% python3 -q
>>> import numpy as np
>>> import numpy.linalg as la
>>> np.set_printoptions(precision=2, suppress=True, linewidth=160)
>>> M = np.array([[-3, 1, 0, 0], [2, 0, 0, 0], [0, 0, -3, 1], [0, 0, 2, 0]])
>>> M
array([[-3,  1,  0,  0],
       [ 2,  0,  0,  0],
       [ 0,  0, -3,  1],
       [ 0,  0,  2,  0]])
>>> M2 = M / la.norm(M, axis=1, keepdims=True)
>>> G = M2 @ M2.T
>>> G
array([[ 1.  , -0.95,  0.  ,  0.  ],
       [-0.95,  1.  ,  0.  ,  0.  ],
       [ 0.  ,  0.  ,  1.  , -0.95],
       [ 0.  ,  0.  , -0.95,  1.  ]])
>>> la.norm(M2, axis=1)
array([1., 1., 1., 1.])
>>> (np.abs(G) > 0.9).astype(int)
array([[1, 1, 0, 0],
       [1, 1, 0, 0],
       [0, 0, 1, 1],
       [0, 0, 1, 1]])
>>> np.argwhere(np.triu(np.abs(G) > 0.95, 1))
array([], shape=(0, 2), dtype=int64)
>>> round(la.det(G), 2)
np.float64(0.01)
>>> np.flatnonzero(la.matrix_power((G != 0) + (G.T != 0) + np.eye(4), 4)[1])
array([0, 1])
>>> M @ M
array([[11, -3,  0,  0],
       [-6,  2,  0,  0],
       [ 0,  0, 11, -3],
       [ 0,  0, -6,  2]])
>>> (la.matrix_power((M != 0) + (M.T != 0) + np.eye(4), 4) > 0).astype(int)
array([[1, 1, 0, 0],
       [1, 1, 0, 0],
       [0, 0, 1, 1],
       [0, 0, 1, 1]])
>>> round(la.det(M), 2)
np.float64(4.0)
>>> sigma = 20 * 0.5 ** np.arange(8)
>>> q, _ = la.qr(np.array([[0.5, 0.5, -1.1, -0.8, 0.6, 1.1, 0.2, -0.4],
...     [-1.1, 1.7, -1.3, -1.3, -1.2, -2.4, -0.4, -1.6],
...     [-1.1, 1.6, -0.2, 1.1, 0.1, 1.0, 0.3, -1.9],
...     [0.6, 1.0, 0.3, 0.8, -1.6, -0.6, -1.2, -0.7],
...     [0.2, -0.6, 0.6, -1.5, -0.5, -0.4, 1.3, 0.7],
...     [-0.1, -0.4, 0.6, -0.2, -1.3, -2.7, -0.4, -0.5],
...     [0.6, 0.4, 0.7, 1.1, -0.6, -0.6, 0.7, -0.4],
...     [-0.6, -0.6, 1.8, 0.8, 0.6, 1.0, 0.2, 0.3]]))
>>> rng = np.random.default_rng(414)
>>> K = rng.normal(size=(24, 8)) * sigma @ q
>>> K
array([[  5.84,  10.39, -11.84,   8.58,  12.67,   9.54, -12.2 ,  10.26],
       [  8.34,   8.78,  -8.6 ,   0.57,  18.02,   4.37,  -6.6 ,  20.24],
       [  1.81,  -5.31,   3.98,  -0.49,  -9.68,  -2.54,  -0.81, -10.31],
       [  5.92,   4.31,  -3.78,   1.1 ,  10.19,   1.19,  -3.14,  11.44],
       [ -4.34,  -2.18,   5.74,  -2.9 ,  -8.46,  -3.55,   3.55,  -6.33],
       [ -6.73,   1.25,   3.25,  -2.25,  -3.52,  -2.43,   3.11,  -3.94],
       [  2.4 ,  -1.7 ,   7.17,  -5.49,  -0.67,  -7.5 ,   5.21,   2.37],
       [  1.44,  -5.26,   2.84,  -3.03,  -2.41,  -2.61,   3.02,  -2.49],
       [ 11.76,  -8.83,   2.6 ,  -6.17,   2.54,  -5.22,   2.43,   3.39],
       [ -3.69, -10.02,   4.89,  -0.53, -14.29,  -2.04,   3.31, -16.16],
       [  2.73,   7.07, -10.62,   5.25,  13.49,   8.12,  -6.24,  13.08],
       [ -1.12,  -2.02,   3.1 ,  -3.98,  -0.7 ,  -3.61,   4.04,  -0.92],
       [  6.35,   7.84, -10.52,   3.45,  14.02,   7.37,  -9.11,  14.41],
       [  6.99,  -4.51,  -4.06,   4.94,  -2.32,   4.36,  -6.  ,  -4.02],
       [ 12.03,   4.63,  -6.32,   0.6 ,  12.49,   3.33,  -7.25,  14.66],
       [ -4.8 ,  -4.73,   8.19,  -4.41, -10.96,  -5.05,   5.78,  -8.66],
       [ -1.97,   2.65,  -5.78,   5.61,   3.44,   5.68,  -2.81,   1.99],
       [  7.4 ,   3.7 ,  -1.46,   2.52,   4.47,   0.33,  -4.99,   6.27],
       [  4.38,  -8.23,   1.77,  -0.97,  -2.22,  -1.72,   2.52,  -3.83],
       [ -5.13, -18.47,  17.88,  -6.37, -29.17, -12.3 ,  10.99, -31.11],
       [  4.8 , -11.32,   9.25,  -7.4 , -11.66,  -7.84,   4.73, -10.26],
       [  2.72,   8.73,  -4.05,   3.34,   5.93,   2.75,  -7.03,   7.39],
       [ -8.09,  -4.75,   2.19,   0.15, -11.27,   0.76,   2.31, -13.31],
       [  5.65,   2.96,   0.54,  -3.28,   8.67,  -2.45,   0.78,  11.32]])
>>> Xc = K - K.mean(axis=0)
>>> U, sigma, VT = la.svd(Xc, full_matrices=False)
>>> np.round(Xc.mean(axis=0), 2) + 0
array([0., 0., 0., 0., 0., 0., 0., 0.])
>>> np.searchsorted(np.cumsum(sigma ** 2) / (sigma ** 2).sum(), 0.9) + 1
np.int64(2)
>>> np.round((sigma ** 2).sum() ** 2 / (sigma ** 4).sum(), 2)
np.float64(1.34)
>>> np.abs(U[:, 0]).argmax()
np.int64(19)
